>>> import numpy as np
>>> np.set_printoptions(precision=2, suppress=True, linewidth=140)
>>> tidy = lambda a: np.round(a, 2) + 0
>>> K = np.array([[-0.6, -1.6, -0.9, 2.0],
...     [-0.7, 0.4, 0.3, -0.4],
...     [0.0, -0.4, -1.7, 0.4],
...     [0.4, 0.1, 2.0, -0.6],
...     [0.1, -1.9, -0.8, 1.0],
...     [-0.9, -1.4, 0.7, -2.2],
...     [-0.1, 1.4, -2.2, 0.4],
...     [-0.2, -0.3, -0.6, 0.2],
...     [0.5, -1.5, -2.6, -1.5],
...     [1.5, 1.0, 0.2, -0.5],
...     [-1.1, -0.7, -0.1, -0.8],
...     [0.3, 1.2, -1.4, 1.4],
...     [-2.7, 0.0, 0.4, 0.4],
...     [1.5, 1.1, -0.6, -1.4],
...     [-0.3, 0.8, -1.3, -0.3],
...     [-0.4, 2.0, 0.2, 1.4],
...     [-1.5, -0.6, -2.6, -0.6],
...     [-0.7, 0.3, 0.1, -0.7],
...     [-1.8, -0.1, -0.3, 0.0],
...     [0.2, 0.5, 1.0, -1.2],
...     [-0.7, -0.4, 1.4, 0.4],
...     [-1.2, -1.5, 0.2, 0.3],
...     [-0.3, -1.0, -0.9, 2.0],
...     [-0.7, 1.7, -0.4, 0.4]])
>>> K[14] *= 20
>>> K
array([[ -0.6,  -1.6,  -0.9,   2. ],
       [ -0.7,   0.4,   0.3,  -0.4],
       [  0. ,  -0.4,  -1.7,   0.4],
       [  0.4,   0.1,   2. ,  -0.6],
       [  0.1,  -1.9,  -0.8,   1. ],
       [ -0.9,  -1.4,   0.7,  -2.2],
       [ -0.1,   1.4,  -2.2,   0.4],
       [ -0.2,  -0.3,  -0.6,   0.2],
       [  0.5,  -1.5,  -2.6,  -1.5],
       [  1.5,   1. ,   0.2,  -0.5],
       [ -1.1,  -0.7,  -0.1,  -0.8],
       [  0.3,   1.2,  -1.4,   1.4],
       [ -2.7,   0. ,   0.4,   0.4],
       [  1.5,   1.1,  -0.6,  -1.4],
       [ -6. ,  16. , -26. ,  -6. ],
       [ -0.4,   2. ,   0.2,   1.4],
       [ -1.5,  -0.6,  -2.6,  -0.6],
       [ -0.7,   0.3,   0.1,  -0.7],
       [ -1.8,  -0.1,  -0.3,   0. ],
       [  0.2,   0.5,   1. ,  -1.2],
       [ -0.7,  -0.4,   1.4,   0.4],
       [ -1.2,  -1.5,   0.2,   0.3],
       [ -0.3,  -1. ,  -0.9,   2. ],
       [ -0.7,   1.7,  -0.4,   0.4]])
>>> D = np.linalg.norm(K[:, None] - K[None], axis=-1)
>>> D.shape
(24, 24)
>>> np.flatnonzero(D[12] < D.mean() / 2)
array([ 1, 10, 12, 17, 18, 20, 21])
>>> np.linalg.matrix_rank(D ** 2)
np.int64(6)
